>>> import numpy as np
>>> np.set_printoptions(precision=3, suppress=True, linewidth=160, sign=" ")
>>> data = np.load("run14.npy")
>>> data
array([[ 1.   ,  0.5  ,  0.25 ,  0.125,  0.062,  0.031],
       [ 0.5  ,  1.   ,  0.5  ,  0.25 ,  0.125,  0.062],
       [ 0.25 ,  0.5  ,  1.   ,  0.5  ,  0.25 ,  0.125],
       [ 0.125,  0.25 ,  0.5  ,  1.   ,  0.5  ,  0.25 ],
       [ 0.062,  0.125,  0.25 ,  0.5  ,  1.   ,  0.5  ],
       [ 0.031,  0.062,  0.125,  0.25 ,  0.5  ,  1.   ]])
>>> W = np.array([[-2, 2, 1, -2],
...     [-1, 0, 2, 2],
...     [0, 0, -2, -1],
...     [-2, 2, 0, 0],
...     [1, 1, 2, 1],
...     [2, 1, -2, -2]])
>>> beta = np.array([-2, -5, -5, 3])
>>> act = np.maximum(data @ W + beta, 0)
>>> (act > 0).mean(axis=0)
array([ 0.,  0.,  0.,  1.])
>>> np.linalg.matrix_rank(act)
np.int64(1)
>>> act
array([[ 0.   ,  0.   ,  0.   ,  1.75 ],
       [ 0.   ,  0.   ,  0.   ,  3.501],
       [ 0.   ,  0.   ,  0.   ,  2.5  ],
       [ 0.   ,  0.   ,  0.   ,  2.75 ],
       [ 0.   ,  0.   ,  0.   ,  2.876],
       [ 0.   ,  0.   ,  0.   ,  1.437]])
>>> basis = np.array([[-5, -1], [1, -8], [0, -2], [-4, -4]])
>>> (act @ basis).round(6).argmax(axis=1)
array([ 0,  0,  0,  0,  0,  0])
>>> act @ basis
array([[ -7.   ,  -7.   ],
       [-14.004, -14.004],
       [-10.   , -10.   ],
       [-11.   , -11.   ],
       [-11.504, -11.504],
       [ -5.748,  -5.748]])
>>> ev, vecs = np.linalg.eigh(data)
>>> x0 = np.array([0, 7, 4, 0, 3, 8])
>>> (np.sign(vecs[:, -1].round(6)) == np.sign(vecs[0, -1].round(6))).astype(int)
array([ 1,  1,  1,  1,  1,  1])
>>> vecs * np.abs(ev) @ vecs.T
array([[ 1.   ,  0.5  ,  0.25 ,  0.125,  0.062,  0.031],
       [ 0.5  ,  1.   ,  0.5  ,  0.25 ,  0.125,  0.062],
       [ 0.25 ,  0.5  ,  1.   ,  0.5  ,  0.25 ,  0.125],
       [ 0.125,  0.25 ,  0.5  ,  1.   ,  0.5  ,  0.25 ],
       [ 0.062,  0.125,  0.25 ,  0.5  ,  1.   ,  0.5  ],
       [ 0.031,  0.062,  0.125,  0.25 ,  0.5  ,  1.   ]])
>>> np.linalg.eigvalsh(data[1:, 1:])
array([ 0.36 ,  0.457,  0.69 ,  1.231,  2.262])
>>> np.abs(data).sum(axis=1).max(), np.round(np.abs(ev).max(), 3)
(np.float64(2.625), np.float64(2.393))
>>> vecs * np.maximum(ev, 0) @ vecs.T
array([[ 1.   ,  0.5  ,  0.25 ,  0.125,  0.062,  0.031],
       [ 0.5  ,  1.   ,  0.5  ,  0.25 ,  0.125,  0.062],
       [ 0.25 ,  0.5  ,  1.   ,  0.5  ,  0.25 ,  0.125],
       [ 0.125,  0.25 ,  0.5  ,  1.   ,  0.5  ,  0.25 ],
       [ 0.062,  0.125,  0.25 ,  0.5  ,  1.   ,  0.5  ],
       [ 0.031,  0.062,  0.125,  0.25 ,  0.5  ,  1.   ]])
